$ python3 -q
>>> import numpy as np
>>> np.set_printoptions(suppress=True, linewidth=140)
>>> rd = lambda a: np.round(a, 2) + 0
>>> E = np.array([[-1, -2], [0, -3]])
>>> E
array([[-1, -2],
       [ 0, -3]])
>>> # column 1 is much longer than the rest
>>> np.linalg.matrix_rank(E)
np.int64(2)
>>> E - E[0]
array([[ 0,  0],
       [ 1, -1]])
>>> E[:, 2]
Traceback (most recent call last):
  File "<python-input-8>", line 1, in <module>
    E[:, 2]
    ~^^^^^^
IndexError: index 2 is out of bounds for axis 1 with size 2
>>> np.abs(E).max()
np.int64(3)
>>> E.sum(axis=1)
array([-3, -3])
>>> rd(np.linalg.svd(E, compute_uv=False))
array([3.65, 0.82])
>>> E.mean(axis=0)
array([-0.5, -2.5])
>>> E.sum(axis=0)
array([-1, -5])
>>> np.zeros(2, 2)
Traceback (most recent call last):
  File "<python-input-14>", line 1, in <module>
    np.zeros(2, 2)
    ~~~~~~~~^^^^^^
TypeError: Cannot interpret '2' as a data type
>>> X = np.loadtxt("arr.csv", delimiter=",")
>>> X
array([[ 2.08, -3.46, -2.19,  5.49, -0.02,  2.02],
       [ 3.07, -1.62, -1.5 ,  1.61, -1.43, -0.03],
       [ 2.34, -0.44, -2.67,  4.37,  0.56, -0.32],
       [ 2.67,  1.11, -1.97,  3.21,  0.54, -1.66],
       [ 5.66, -0.11,  0.84,  1.41, -0.02, -2.72],
       [ 0.8 , -1.21,  0.61,  0.7 ,  0.2 ,  0.39],
       [ 2.68, -4.43, -1.23,  2.76, -2.04,  2.15],
       [ 2.95, -0.78,  0.89,  1.13,  0.31, -1.44],
       [-0.47, -3.17, -0.14,  4.61,  1.85,  2.26],
       [ 1.91, -1.19, -0.86,  5.43,  2.01,  0.  ],
       [ 0.88, -3.01, -1.28,  5.87,  1.12,  1.95],
       [ 3.7 , -1.71,  1.42,  1.58,  0.52, -1.03],
       [-1.12, -1.16,  0.21,  1.39,  0.99,  1.33],
       [ 2.13, -2.65,  0.12,  5.13,  1.54,  0.71],
       [-0.5 , -1.53, -1.23,  5.05,  2.  ,  1.57],
       [ 5.72, -0.21, -3.03,  1.14, -3.27, -1.92],
       [ 3.75, -0.13,  0.74, -1.55, -1.45, -1.92],
       [-2.1 , -1.84,  0.  ,  7.8 ,  4.77,  2.13],
       [ 7.13, -2.51, -1.48, -1.23, -4.7 , -1.44],
       [ 2.44,  0.44,  0.19,  0.46, -0.29, -1.52],
       [ 5.62, -1.81, -2.54,  4.43, -1.17, -0.83],
       [-2.  , -4.11, -0.92,  4.45,  0.53,  4.05],
       [ 4.88, -3.  , -0.11,  0.41, -2.45, -0.19],
       [ 3.85, -2.63,  0.88,  0.56, -1.14, -0.31]])
>>> B = np.c_[X[:, :3] @ np.array([[2, 2, 2], [1, -2, -1], [-3, 2, -2]]), np.array([2, -2, -3, -1, -2, 0, -3, 2, -1, 3, -2, -1, 1, -1, 3, -2, 1, 1, -1, 2, -3, -1, -3, 2])]
>>> rd(B)
array([[ 7.27,  6.7 , 12.  ,  2.  ],
       [ 9.02,  6.38, 10.76, -2.  ],
       [12.25,  0.22, 10.46, -3.  ],
       [12.36, -0.82,  8.17, -1.  ],
       [ 8.69, 13.22,  9.75, -2.  ],
       [-1.44,  5.24,  1.59,  0.  ],
       [ 4.62, 11.76, 12.25, -3.  ],
       [ 2.45,  9.24,  4.9 ,  2.  ],
       [-3.69,  5.12,  2.51, -1.  ],
       [ 5.21,  4.48,  6.73,  3.  ],
       [ 2.59,  5.22,  7.33, -2.  ],
       [ 1.43, 13.66,  6.27, -1.  ],
       [-4.03,  0.5 , -1.5 ,  1.  ],
       [ 1.25,  9.8 ,  6.67, -1.  ],
       [ 1.16, -0.4 ,  2.99,  3.  ],
       [20.32,  5.8 , 17.71, -2.  ],
       [ 5.15,  9.24,  6.15,  1.  ],
       [-6.04, -0.52, -2.36,  1.  ],
       [16.19, 16.32, 19.73, -1.  ],
       [ 4.75,  4.38,  4.06,  2.  ],
       [17.05,  9.78, 18.13, -3.  ],
       [-5.35,  2.38,  1.95, -1.  ],
       [ 7.09, 15.54, 12.98, -3.  ],
       [ 2.43, 14.72,  8.57,  2.  ]])
>>> rd(np.linalg.norm(np.linalg.qr(X)[0].T @ B, axis=0) ** 2 / ((B ** 2).sum(axis=0) + 1e-12))
array([1.  , 1.  , 1.  , 0.29])
>>> rd(np.linalg.norm(B - X @ np.linalg.lstsq(X, B)[0], axis=0))
array([0.  , 0.  , 0.  , 8.19])
>>> left, sv, VT = np.linalg.svd(X)
>>> rd(sv)
array([21.86, 18.27,  8.66,  6.34,  0.59,  0.35])
>>> B = left[:, :4] @ np.diag(sv[:4]) @ VT[:4]
>>> rd(np.linalg.norm(X - B) / np.linalg.norm(X))
np.float64(0.02)
>>> rd(np.linalg.norm(X - B, 2)), rd(sv[4])
(np.float64(0.59), np.float64(0.59))
>>> rd(np.abs(X - B).max())
np.float64(0.17)
>>> x = np.array([1, 0, 1, 0, 0, 1])
>>> target = X @ x
>>> rd(np.linalg.pinv(X) @ X)
array([[1., 0., 0., 0., 0., 0.],
       [0., 1., 0., 0., 0., 0.],
       [0., 0., 1., 0., 0., 0.],
       [0., 0., 0., 1., 0., 0.],
       [0., 0., 0., 0., 1., 0.],
       [0., 0., 0., 0., 0., 1.]])
>>> try:
...     np.linalg.solve(X, target)
... except np.linalg.LinAlgError as e:
...     print("failed:", e)
... 
failed: Last 2 dimensions of the array must be square
>>> rd(np.linalg.lstsq(X, target)[0])
array([1., 0., 1., 0., 0., 1.])
>>> rd(np.linalg.solve(X.T @ X, X.T @ target))
array([1., 0., 1., 0., 0., 1.])
>>> rng = np.random.default_rng(31728)
>>> target = target + 0.3 * rng.normal(size=24)
>>> rd(target)
array([ 2.06,  1.52, -0.6 , -1.33,  3.79,  1.3 ,  3.42,  2.55,  1.82,  1.15,  1.06,  3.75,  1.11,  2.88,  0.23,  1.18,  2.42,  0.32,  4.57,
        2.01,  2.6 ,  1.45,  4.27,  4.51])
>>> b, *_ = np.linalg.lstsq(X, target)
>>> rd(np.linalg.norm(target - X @ b))
np.float64(1.66)
